% ipython --no-banner

In [1]: import numpy as np

In [2]: np.set_printoptions(suppress=True, linewidth=120)

In [3]: def tidy(a):
   ...:     return np.round(a, 2) + 0
   ...: 

In [4]: X = np.load("case6.npy")

In [5]: X
Out[5]: 
array([[ 1.8 , -0.8 , -0.2 ,  0.4 ],
       [-0.18,  2.13, -0.19, -0.26],
       [-0.5 , -1.2 , -1.2 ,  0.4 ],
       [-0.2 ,  2.1 , -0.2 , -0.3 ]])

In [6]: evals, V = np.linalg.eig(X)

In [7]: tidy(evals)
Out[7]: array([ 2.11,  1.65, -1.28, -0.05])

In [8]: tidy(np.sort(np.linalg.eigvals(X @ X)))
Out[8]: array([0.  , 1.65, 2.72, 4.47])

In [9]: tidy(np.sort(np.linalg.eigvals(np.linalg.inv(X))))
Out[9]: array([-19.72,  -0.78,   0.47,   0.61])

In [10]: B = np.linalg.inv(X)

In [11]: tidy(np.linalg.cond(X))
Out[11]: np.float64(115.43)

In [12]: tidy(np.linalg.slogdet(X)[0])
Out[12]: np.float64(1.0)

In [13]: tidy(np.linalg.inv(B))
Out[13]: 
array([[ 1.8 , -0.8 , -0.2 ,  0.4 ],
       [-0.18,  2.13, -0.19, -0.26],
       [-0.5 , -1.2 , -1.2 ,  0.4 ],
       [-0.2 ,  2.1 , -0.2 , -0.3 ]])

In [14]: tidy(np.linalg.det(X) * B)
Out[14]: 
array([[ 0.13, -0.66, -0.03,  0.7 ],
       [ 0.  ,  0.78, -0.01, -0.69],
       [-0.07,  1.2 , -0.15, -1.32],
       [-0.05,  5.11,  0.06, -5.17]])

In [15]: tidy(X @ B)
Out[15]: 
array([[1., 0., 0., 0.],
       [0., 1., 0., 0.],
       [0., 0., 1., 0.],
       [0., 0., 0., 1.]])

In [16]: left, sig, vt = np.linalg.svd(X)

In [17]: tidy(sig)
Out[17]: array([3.44, 1.83, 1.21, 0.03])

In [18]: B = left[:, :3] @ np.diag(sig[:3]) @ vt[:3]

In [19]: np.linalg.matrix_rank(X, rtol=0.05)
Out[19]: np.int64(3)

In [20]: tidy(np.abs(X - B).max())
Out[20]: np.float64(0.02)

In [21]: mat = np.load("run17.npy")

In [22]: mat
Out[22]: 
array([[-2.2 ,  1.5 , -0.1 ,  1.1 , -0.6 , -0.9 ],
       [-0.78,  0.9 ,  0.4 ,  0.4 , -0.7 , -0.1 ],
       [ 0.23,  1.6 ,  0.7 , -0.1 , -1.2 , -0.6 ],
       [ 1.43, -0.5 , -1.1 , -0.7 ,  0.4 , -0.4 ],
       [ 0.81, -0.6 , -1.  , -0.4 , -0.7 , -1.4 ],
       [-2.56,  0.7 , -0.7 ,  1.3 , -0.7 , -0.1 ],
       [ 1.02,  0.5 , -0.2 , -0.5 ,  1.5 ,  1.2 ],
       [ 1.16, -0.4 , -0.8 , -0.6 , -0.4 ,  1.  ],
       [ 2.04,  0.7 ,  0.4 , -1.  , -0.3 ,  0.4 ],
       [ 0.84, -0.8 ,  0.9 , -0.4 ,  0.  , -0.8 ],
       [ 1.81,  0.9 , -0.5 , -0.9 , -0.9 ,  0.8 ],
       [ 1.98,  0.2 , -0.1 , -1.  , -0.6 ,  0.4 ],
       [ 0.57,  0.4 ,  0.1 , -0.3 , -0.2 ,  1.5 ],
       [-1.37, -1.6 , -0.2 ,  0.7 , -0.3 ,  2.8 ],
       [ 2.61, -0.4 ,  0.3 , -1.3 ,  0.7 , -0.2 ]])

In [23]: cen = mat - mat.mean(axis=0)

In [24]: V = np.linalg.svd(cen)[2][:5]

In [25]: B = cen - cen @ V.T @ V

In [26]: tidy(np.cov(cen @ V.T, rowvar=False))
Out[26]: 
array([[3.19, 0.  , 0.  , 0.  , 0.  ],
       [0.  , 1.38, 0.  , 0.  , 0.  ],
       [0.  , 0.  , 0.67, 0.  , 0.  ],
       [0.  , 0.  , 0.  , 0.36, 0.  ],
       [0.  , 0.  , 0.  , 0.  , 0.3 ]])

In [27]: tidy((cen @ V.T).std(axis=0))
Out[27]: array([1.73, 1.14, 0.79, 0.58, 0.53])

In [28]: tidy(np.diag(V.T @ V))
Out[28]: array([0.8, 1. , 1. , 0.2, 1. , 1. ])

In [29]: tidy(B.std(axis=0))
Out[29]: array([0.  , 0.  , 0.  , 0.01, 0.  , 0.  ])
